$ ipython --no-banner

In [1]: import numpy as np

In [2]: from numpy import linalg as LA

In [3]: np.set_printoptions(suppress=True, linewidth=160)

In [4]: rnd = lambda a: np.round(a, 2) + 0

In [5]: r0 = np.array([3, 1, 1, 1, 1, 2, 2, 0])

In [6]: r1 = np.array([-3, -1, 1, -3, 3, 3, -1, -2, -2, 3])

In [7]: K = r0[:, None] + r1[None, :]

In [8]: print(K)
[[ 0  2  4  0  6  6  2  1  1  6]
 [-2  0  2 -2  4  4  0 -1 -1  4]
 [-2  0  2 -2  4  4  0 -1 -1  4]
 [-2  0  2 -2  4  4  0 -1 -1  4]
 [-2  0  2 -2  4  4  0 -1 -1  4]
 [-1  1  3 -1  5  5  1  0  0  5]
 [-1  1  3 -1  5  5  1  0  0  5]
 [-3 -1  1 -3  3  3 -1 -2 -2  3]]

In [9]: rk = LA.matrix_rank(K)

In [10]: print(rk)
2

In [11]: null = LA.svd(K)[2][rk:].T

In [12]: print(null.shape)
(10, 8)

In [13]: print(np.allclose(K @ null, 0))
True

In [14]: print([int(LA.matrix_rank(np.delete(K, i, axis=0))) for i in range(8)])
[2, 2, 2, 2, 2, 2, 2, 2]

In [15]: print([int(LA.matrix_rank(K[:, :j + 1])) for j in range(10)])
[1, 2, 2, 2, 2, 2, 2, 2, 2, 2]

In [16]: print([int(LA.matrix_rank(K[:i])) for i in range(1, len(K) + 1)])
[1, 2, 2, 2, 2, 2, 2, 2]

In [17]: print(np.argsort(-LA.norm(K, axis=0).round(6), kind="stable")[:3])
[4 5 9]

In [18]: print(LA.matrix_rank(K, rtol=0.1))
2

In [19]: left, s, vt = LA.svd(K)

In [20]: print(rnd(s))
[23.83  6.78  0.    0.    0.    0.    0.    0.  ]

In [21]: print(np.argmax(s[:-1] / (s[1:] + 1e-6)) + 1)
2

In [22]: M2 = left[:, :2] @ np.diag(s[:2]) @ vt[:2]

In [23]: print(LA.matrix_rank(M2))
2

In [24]: print(rnd(M2))
[[ 0.  2.  4.  0.  6.  6.  2.  1.  1.  6.]
 [-2.  0.  2. -2.  4.  4.  0. -1. -1.  4.]
 [-2.  0.  2. -2.  4.  4.  0. -1. -1.  4.]
 [-2.  0.  2. -2.  4.  4.  0. -1. -1.  4.]
 [-2.  0.  2. -2.  4.  4.  0. -1. -1.  4.]
 [-1.  1.  3. -1.  5.  5.  1.  0.  0.  5.]
 [-1.  1.  3. -1.  5.  5.  1.  0.  0.  5.]
 [-3. -1.  1. -3.  3.  3. -1. -2. -2.  3.]]

In [25]: print(rnd(np.abs(K - M2).max()))
0.0
